In [1]: import numpy as np

In [2]: np.set_printoptions(precision=2, suppress=True, linewidth=140, floatmode="fixed")

In [3]: arr = np.load("run2.npy")

In [4]: arr
Out[4]: 
array([[ -3,  -3,  -3,  -3],
       [ -3,  -6,  -6,  -6],
       [ -3,  -6,  -9,  -9],
       [ -3,  -6,  -9, -12]])

In [5]: W1 = np.array([[1, -5, 0, -2], [3, 0, 5, -4], [5, -5, -2, -3], [-2, -2, 2, -1]])

In [6]: beta = np.array([-2, 2, 2, -1])

In [7]: H = np.maximum(arr @ W1 + beta, 0)

In [8]: (H > 0).astype(int)
Out[8]: 
array([[0, 1, 0, 1],
       [0, 1, 0, 1],
       [0, 1, 0, 1],
       [0, 1, 0, 1]])

In [9]: np.linalg.matrix_rank(H)
Out[9]: np.int64(2)

In [10]: H
Out[10]: 
array([[ 0, 38,  0, 29],
       [ 0, 59,  0, 53],
       [ 0, 80,  0, 65],
       [ 0, 86,  0, 68]])

In [11]: (H > 0).mean(axis=0)
Out[11]: array([0.00, 1.00, 0.00, 1.00])

In [12]: W2 = np.array([[2, -2], [2, -1], [-1, -2], [2, -1]])

In [13]: W1 @ W2
Out[13]: 
array([[-12,   5],
       [ -7, -12],
       [ -4,   2],
       [-12,   3]])

In [14]: (H @ W2).round(6).argmax(axis=1)
Out[14]: array([0, 0, 0, 0])

In [15]: H.shape
Out[15]: (4, 4)

In [16]: np.linalg.svd(H, compute_uv=False)
Out[16]: array([176.64,   4.41,   0.00,   0.00])

In [17]: np.unravel_index(np.abs(H).argmax(), H.shape)
Out[17]: (np.int64(3), np.int64(1))

In [18]: np.count_nonzero(H)
Out[18]: np.int64(8)

In [19]: np.diff(H, axis=0)
Out[19]: 
array([[ 0, 21,  0, 24],
       [ 0, 21,  0, 12],
       [ 0,  6,  0,  3]])

In [20]: ev, vecs = np.linalg.eig(arr)

In [21]: np.sort(np.linalg.eigvals(np.linalg.inv(arr)))
Out[21]: array([-1.18, -0.78, -0.33, -0.04])

In [22]: round(np.prod(ev), 2)
Out[22]: np.float64(81.0)

In [23]: np.round(arr @ vecs[:, 0] - ev[0] * vecs[:, 0], 2) + 0
Out[23]: array([0.00, 0.00, 0.00, 0.00])

In [24]: np.sort(np.linalg.eigvals(arr.T))
Out[24]: array([-24.87,  -3.00,  -1.28,  -0.85])

In [25]: r0 = np.array([0, -1, -2, 2])

In [26]: Y = arr + np.outer(r0, np.eye(4)[2])

In [27]: np.linalg.matrix_rank(np.linalg.inv(Y) - np.linalg.inv(arr), tol=1e-8)
Out[27]: np.int64(1)

In [28]: np.linalg.matrix_rank(Y - arr)
Out[28]: np.int64(1)

In [29]: A = np.array([[6.0, 5.0, 0.0], [5.0, 6.0, 0.0], [0.0, 0.0, 6.0]])

In [30]: x0 = np.array([-1, -1, 4])

In [31]: rhs = A @ x0

In [32]: rhs
Out[32]: array([-11.00, -11.00,  24.00])

In [33]: np.linalg.solve(A, A[:, 1])
Out[33]: array([0.00, 1.00, 0.00])

In [34]: low = np.linalg.cholesky(A)

In [35]: round(float(np.prod(np.diag(low)) ** 2), 2), round(np.linalg.det(A), 2)
Out[35]: (66.0, np.float64(66.0))

In [36]: low @ low.T
Out[36]: 
array([[6.00, 5.00, 0.00],
       [5.00, 6.00, 0.00],
       [0.00, 0.00, 6.00]])

In [37]: np.linalg.eigvalsh(A).min() > 0
Out[37]: np.True_

In [38]: x0 = np.array([-2, 1, -1])

In [39]: rhs = A @ x0

In [40]: beta, lr = np.zeros(3), 1 / np.linalg.norm(A, 2) ** 2

In [41]: for i in range(6):
    ...:     beta -= lr * A.T @ (A @ beta - rhs)
    ...:     if i % 2 == 0: print(i, round(np.linalg.norm(A @ beta - rhs), 2))
    ...: 
0 4.71
2 2.93
4 2.28

In [42]: beta
Out[42]: array([-0.57, -0.43, -0.88])

In [43]: round(float(np.linalg.cond(A)), 2)
Out[43]: 11.0

In [44]: (A - A.T) / 2
Out[44]: 
array([[0.00, 0.00, 0.00],
       [0.00, 0.00, 0.00],
       [0.00, 0.00, 0.00]])

In [45]: np.allclose(A @ A.T, A.T @ A)
Out[45]: True

In [46]: round(float(np.abs(np.linalg.eigvals(A)).max()), 2)
Out[46]: 11.0

In [47]: A @ A
Out[47]: 
array([[61.00, 60.00,  0.00],
       [60.00, 61.00,  0.00],
       [ 0.00,  0.00, 36.00]])

In [48]: np.sort(np.abs(np.linalg.eigvals(A)))
Out[48]: array([ 1.00,  6.00, 11.00])

In [49]: np.trace(A)
Out[49]: np.float64(18.0)

In [50]: A @ A
Out[50]: 
array([[61.00, 60.00,  0.00],
       [60.00, 61.00,  0.00],
       [ 0.00,  0.00, 36.00]])

In [51]: M = np.load("layer18.npy")

In [52]: M
Out[52]: 
array([[ -3,  -3,  -3,  -3,  -3,  -3,  -3],
       [ -3,  -6,  -6,  -6,  -6,  -6,  -6],
       [ -3,  -6,  -9,  -9,  -9,  -9,  -9],
       [ -3,  -6,  -9, -12, -12, -12, -12],
       [ -3,  -6,  -9, -12, -15, -15, -15],
       [ -3,  -6,  -9, -12, -15, -18, -18],
       [ -3,  -6,  -9, -12, -15, -18, -21]])

In [53]: rng = np.random.default_rng(41680)

In [54]: lab = rng.permutation(7)

In [55]: Y = M[:, lab] * rng.choice([-1, 1], 7)

In [56]: Y
Out[56]: 
array([[ -3,  -3,   3,   3,  -3,   3,   3],
       [ -6,  -6,   6,   6,  -6,   6,   3],
       [ -9,  -9,   9,   6,  -9,   9,   3],
       [-12, -12,  12,   6,  -9,  12,   3],
       [-15, -15,  15,   6,  -9,  12,   3],
       [-18, -15,  18,   6,  -9,  12,   3],
       [-21, -15,  18,   6,  -9,  12,   3]])

In [57]: Uu, _, Vt = np.linalg.svd(M.T @ Y)

In [58]: np.round(Uu @ Vt, 2) + 0
Out[58]: 
array([[ 0.00,  0.00,  0.00,  0.00,  0.00,  0.00, -1.00],
       [ 0.00,  0.00,  0.00, -1.00,  0.00,  0.00,  0.00],
       [ 0.00,  0.00,  0.00,  0.00,  1.00,  0.00,  0.00],
       [ 0.00,  0.00,  0.00,  0.00,  0.00, -1.00,  0.00],
       [ 0.00,  1.00,  0.00,  0.00,  0.00,  0.00,  0.00],
       [ 0.00,  0.00, -1.00,  0.00,  0.00,  0.00,  0.00],
       [ 1.00,  0.00,  0.00,  0.00,  0.00,  0.00,  0.00]])
